$ ipython --no-banner

In [1]: import numpy as np

In [2]: np.set_printoptions(suppress=True, linewidth=160)

In [3]: def rd(a):
   ...:     return np.round(a, 2) + 0
   ...: 

In [4]: feats = np.loadtxt("mat.csv", delimiter=",")

In [5]: rd(feats)
Out[5]: 
array([[ 0.94,  0.34,  0.  ,  0.  ],
       [-0.34,  0.94,  0.  ,  0.  ],
       [ 0.  ,  0.  ,  1.  ,  0.  ],
       [ 0.  ,  0.  ,  0.  ,  1.  ]])

In [6]: Q, Rm = np.linalg.qr(feats)

In [7]: Rm
Out[7]: 
array([[-1.,  0.,  0.,  0.],
       [ 0.,  1.,  0.,  0.],
       [ 0.,  0.,  1.,  0.],
       [ 0.,  0.,  0.,  1.]])

In [8]: np.trace(Q @ Q.T)
Out[8]: np.float64(4.0)

In [9]: abs(Rm[0, 0]), rd(np.linalg.norm(feats[:, 0]))
Out[9]: (np.float64(1.0), np.float64(1.0))

In [10]: Q.shape, Rm.shape
Out[10]: ((4, 4), (4, 4))

In [11]: rd(Q @ Rm)
Out[11]: 
array([[ 0.94,  0.34,  0.  ,  0.  ],
       [-0.34,  0.94,  0.  ,  0.  ],
       [ 0.  ,  0.  ,  1.  ,  0.  ],
       [ 0.  ,  0.  ,  0.  ,  1.  ]])

In [12]: r0 = np.array([0, -1, -6, 4])

In [13]: Y = feats + np.outer(r0, np.eye(4)[3])

In [14]: rd(np.linalg.det(Y) / np.linalg.det(feats)), rd(1 + np.linalg.solve(feats, r0)[3])
Out[14]: (np.float64(5.0), np.float64(5.0))

In [15]: np.linalg.matrix_rank(np.linalg.inv(Y) - np.linalg.inv(feats), tol=1e-8)
Out[15]: np.int64(1)

In [16]: w1 = np.array([[-1, -1], [3, 1], [0, 0], [-1, -3]])

In [17]: beta = np.array([1, 3])

In [18]: act = np.maximum(feats @ w1 + beta, 0)

In [19]: (act > 0).astype(int)
Out[19]: 
array([[1, 1],
       [1, 1],
       [1, 1],
       [0, 0]])

In [20]: np.linalg.matrix_rank(act)
Out[20]: np.int64(2)

In [21]: (act > 0).mean(axis=0)
Out[21]: array([0.75, 0.75])

In [22]: rd(act)
Out[22]: 
array([[1.09, 2.4 ],
       [4.16, 4.28],
       [1.  , 3.  ],
       [0.  , 0.  ]])

In [23]: cent = np.array([[4, 6], [1, 6]])

In [24]: rd(act @ cent)
Out[24]: 
array([[ 6.75, 20.93],
       [20.93, 50.66],
       [ 7.  , 24.  ],
       [ 0.  ,  0.  ]])

In [25]: w1 @ cent
Out[25]: 
array([[ -5, -12],
       [ 13,  24],
       [  0,   0],
       [ -7, -24]])

In [26]: blk = np.stack([feats, 2 * feats, feats[::-1]])

In [27]: rd(np.linalg.norm(blk, axis=(1, 2)))
Out[27]: array([2., 4., 2.])

In [28]: np.einsum("bij,cij->bc", blk, blk)
Out[28]: 
array([[ 4.,  8.,  0.],
       [ 8., 16.,  0.],
       [ 0.,  0.,  4.]])

In [29]: rd(blk.sum(axis=0))
Out[29]: 
array([[ 2.82,  1.03,  0.  ,  1.  ],
       [-1.03,  2.82,  1.  ,  0.  ],
       [-0.34,  0.94,  3.  ,  0.  ],
       [ 0.94,  0.34,  0.  ,  3.  ]])

In [30]: np.linalg.matrix_rank(blk.reshape(3, -1))
Out[30]: np.int64(2)

In [31]: W0 = np.load("a.npy")

In [32]: W0
Out[32]: 
array([[ 3., -3.,  0.,  0.,  0.,  0.,  0.,  0.],
       [-3., -3., -3.,  0.,  0.,  0.,  0.,  0.],
       [ 0., -3.,  3., -3.,  0.,  0.,  0.,  0.],
       [ 0.,  0., -3.,  1., -3.,  0.,  0.,  0.],
       [ 0.,  0.,  0., -3.,  3., -3.,  0.,  0.],
       [ 0.,  0.,  0.,  0., -3., -1., -3.,  0.],
       [ 0.,  0.,  0.,  0.,  0., -3., -3., -3.],
       [ 0.,  0.,  0.,  0.,  0.,  0., -3.,  3.]])

In [33]: # equal to its transpose

In [34]: vals, vecs = np.linalg.eigh(W0)

In [35]: vec = np.array([3, 1, 2, 1, -1, -3, 0, 1])

In [36]: np.abs(W0).sum(axis=1).max(), rd(np.abs(vals).max())
Out[36]: (np.float64(9.0), np.float64(7.14))

In [37]: rd(np.linalg.eigvalsh(W0[1:, 1:]))
Out[37]: array([-6.21, -4.61, -2.22,  0.03,  4.05,  4.89,  7.07])

In [38]: (np.sign(vecs[:, -1].round(6)) == np.sign(vecs[0, -1].round(6))).astype(int)
Out[38]: array([1, 0, 1, 0, 1, 0, 1, 0])

In [39]: vec @ W0 @ vec
Out[39]: np.float64(-20.0)

In [40]: rd(vec @ W0 @ vec / (vec @ vec)), rd(vals[0]), rd(vals[-1])
Out[40]: (np.float64(-0.77), np.float64(-6.21), np.float64(7.14))

In [41]: vec = np.array([2, 0, -1, -1, -2, -1, 1, -1])

In [42]: W0 @ np.ones(8)
Out[42]: array([ 0., -9., -3., -5., -3., -7., -9.,  0.])

In [43]: np.sign((W0 @ vec).round(6))
Out[43]: array([ 1., -1.,  0.,  1.,  0.,  1.,  1., -1.])

In [44]: W0 @ (2 * vec)
Out[44]: array([ 12.,  -6.,   0.,  16.,   0.,   8.,   6., -12.])

In [45]: (W0 * vec).sum(axis=1)
Out[45]: array([ 6., -3.,  0.,  8.,  0.,  4.,  3., -6.])

In [46]: np.einsum("ij,j->i", W0, vec)
Out[46]: array([ 6., -3.,  0.,  8.,  0.,  4.,  3., -6.])
